$ python -q
>>> import numpy as np
>>> import numpy.linalg as la
>>> np.set_printoptions(precision=2, suppress=True, linewidth=120, sign=" ")
>>> F = np.load("test4.npy")
>>> F
array([[ 0.21,  0.19,  0.23, -0.03, -0.02,  0.19,  0.  , -0.05,  0.27,  0.6 ],
       [ 0.73,  0.73,  0.76,  0.01,  0.03,  0.68,  0.02,  0.04,  0.73,  1.41],
       [ 1.94,  2.07,  2.01, -0.04,  0.01,  1.98,  0.  ,  0.01,  1.96,  3.89],
       [-2.22, -2.13, -2.17, -0.04, -0.01, -2.17,  0.02,  0.  , -2.19, -4.46],
       [-0.82, -0.81, -0.86,  0.05, -0.01, -0.83, -0.02,  0.01, -0.78, -1.67],
       [ 0.01,  0.03,  0.08,  0.03,  0.01,  0.1 ,  0.08,  0.04,  0.1 ,  0.26],
       [ 0.24,  0.33,  0.16, -0.02,  0.09,  0.26,  0.  ,  0.03,  0.19,  0.49],
       [-1.43, -1.35, -1.35, -0.04, -0.03, -1.42, -0.06, -0.05, -1.34, -2.8 ],
       [ 0.31,  0.38,  0.37,  0.04,  0.01,  0.27, -0.01, -0.01,  0.28,  0.59],
       [-0.65, -0.63, -0.65,  0.  , -0.03, -0.68,  0.12,  0.03, -0.71, -1.37],
       [ 0.95,  1.03,  1.  , -0.02, -0.04,  1.13,  0.05,  0.06,  1.04,  2.  ],
       [ 1.85,  1.88,  1.85, -0.02, -0.19,  1.86, -0.05,  0.04,  1.79,  3.59],
       [-0.2 , -0.24, -0.26, -0.02, -0.02, -0.23,  0.08, -0.1 , -0.22, -0.46],
       [-0.67, -0.69, -0.65,  0.01, -0.03, -0.7 ,  0.02, -0.01, -0.71, -1.38],
       [-0.43, -0.36, -0.47,  0.03, -0.08, -0.42, -0.02,  0.01, -0.51, -0.94],
       [-1.03, -1.13, -1.21, -0.05,  0.02, -1.23, -0.03,  0.01, -1.13, -2.18],
       [ 1.14,  1.19,  1.18,  0.  ,  0.02,  1.17, -0.02, -0.04,  1.17,  2.35],
       [-1.54, -1.54, -1.53,  0.04,  0.  , -1.53, -0.05, -0.05, -1.55, -2.93],
       [ 0.47,  0.49,  0.53, -0.02,  0.08,  0.59, -0.04, -0.12,  0.54,  1.1 ],
       [-0.02, -0.02,  0.04, -0.04,  0.11, -0.19, -0.1 , -0.01,  0.03,  0.04],
       [-0.36, -0.45, -0.45, -0.03,  0.  , -0.44, -0.07, -0.06, -0.56, -0.89],
       [-1.48, -1.56, -1.54, -0.02, -0.01, -1.53,  0.06,  0.12, -1.58, -3.05],
       [-0.43, -0.39, -0.44,  0.07, -0.01, -0.43,  0.09, -0.01, -0.45, -0.66],
       [-0.08, -0.11, -0.04,  0.01,  0.02, -0.09,  0.1 ,  0.1 , -0.15, -0.28],
       [ 0.76,  0.63,  0.75, -0.03,  0.06,  0.73,  0.04, -0.06,  0.6 ,  1.51],
       [-2.7 , -2.6 , -2.68, -0.01, -0.02, -2.72,  0.  ,  0.05, -2.74, -5.34],
       [ 0.01,  0.09,  0.01,  0.03,  0.07,  0.08, -0.05,  0.02, -0.01,  0.05],
       [ 0.7 ,  0.64,  0.82, -0.01, -0.08,  0.67,  0.03,  0.03,  0.74,  1.44],
       [-1.05, -1.04, -1.02, -0.11,  0.02, -1.02, -0.01,  0.04, -0.93, -2.06],
       [-0.34, -0.38, -0.33, -0.06, -0.05, -0.4 ,  0.03,  0.  , -0.39, -0.64],
       [ 0.67,  0.7 ,  0.69,  0.03,  0.06,  0.6 ,  0.05,  0.06,  0.59,  1.34],
       [-2.68, -2.67, -2.67, -0.01,  0.  , -2.79,  0.02, -0.04, -2.65, -5.45],
       [ 0.04, -0.03, -0.03, -0.01, -0.04, -0.03, -0.03,  0.05,  0.02,  0.05],
       [ 1.26,  1.3 ,  1.28,  0.03, -0.02,  1.42, -0.01,  0.  ,  1.31,  2.75],
       [-1.04, -1.07, -0.98, -0.04, -0.08, -1.08, -0.05, -0.04, -1.06, -2.12],
       [ 0.47,  0.62,  0.57, -0.06,  0.02,  0.64, -0.03,  0.  ,  0.6 ,  1.17],
       [-2.14, -2.12, -2.14,  0.05, -0.08, -2.05,  0.  , -0.05, -2.16, -4.19],
       [ 0.03,  0.01, -0.02,  0.02,  0.02, -0.02,  0.05,  0.05,  0.04,  0.04],
       [-0.64, -0.6 , -0.72, -0.01, -0.03, -0.61, -0.04, -0.09, -0.8 , -1.21],
       [ 0.12,  0.  ,  0.07,  0.  , -0.05,  0.04, -0.01, -0.02,  0.  ,  0.12],
       [ 0.07,  0.06,  0.04,  0.09, -0.04, -0.03, -0.01, -0.02,  0.03, -0.06]])
>>> vec = np.array([0, -4, -5, -4, 3, 3, 1, -4, -3, 4])
>>> target = F @ vec
>>> np.round(la.solve(F.T @ F, F.T @ target), 2) + 0
array([ 0., -4., -5., -4.,  3.,  3.,  1., -4., -3.,  4.])
>>> np.round(la.lstsq(F, target)[0], 2) + 0
array([ 0., -4., -5., -4.,  3.,  3.,  1., -4., -3.,  4.])
>>> np.round(la.pinv(F) @ F, 2) + 0
array([[ 1.,  0.,  0.,  0.,  0.,  0.,  0.,  0.,  0.,  0.],
       [ 0.,  1.,  0.,  0.,  0.,  0.,  0.,  0.,  0.,  0.],
       [ 0.,  0.,  1.,  0.,  0.,  0.,  0.,  0.,  0.,  0.],
       [ 0.,  0.,  0.,  1.,  0.,  0.,  0.,  0.,  0.,  0.],
       [ 0.,  0.,  0.,  0.,  1.,  0.,  0.,  0.,  0.,  0.],
       [ 0.,  0.,  0.,  0.,  0.,  1.,  0.,  0.,  0.,  0.],
       [ 0.,  0.,  0.,  0.,  0.,  0.,  1.,  0.,  0.,  0.],
       [ 0.,  0.,  0.,  0.,  0.,  0.,  0.,  1.,  0.,  0.],
       [ 0.,  0.,  0.,  0.,  0.,  0.,  0.,  0.,  1.,  0.],
       [ 0.,  0.,  0.,  0.,  0.,  0.,  0.,  0.,  0.,  1.]])
>>> rng = np.random.default_rng(299851)
>>> target = target + 0.1 * rng.normal(size=41)
>>> target
array([ 0.48, -1.23, -2.42,  1.91,  0.33,  0.27,  0.11,  0.98, -1.27,  0.36, -1.14, -2.74,  0.88,  0.4 , -0.2 ,  1.88,
       -1.14,  2.04,  0.84, -0.16,  1.01,  1.32,  1.12, -0.68,  0.95,  2.06, -0.06, -1.42,  1.11,  0.77, -0.92,  2.01,
        0.08, -0.52,  0.62, -0.3 ,  2.45,  0.01,  1.94,  0.21, -1.36])
>>> c, *_ = la.lstsq(F, target)
>>> c.round()
array([ 0., -4., -5., -5.,  3.,  3.,  2., -5., -3.,  4.])
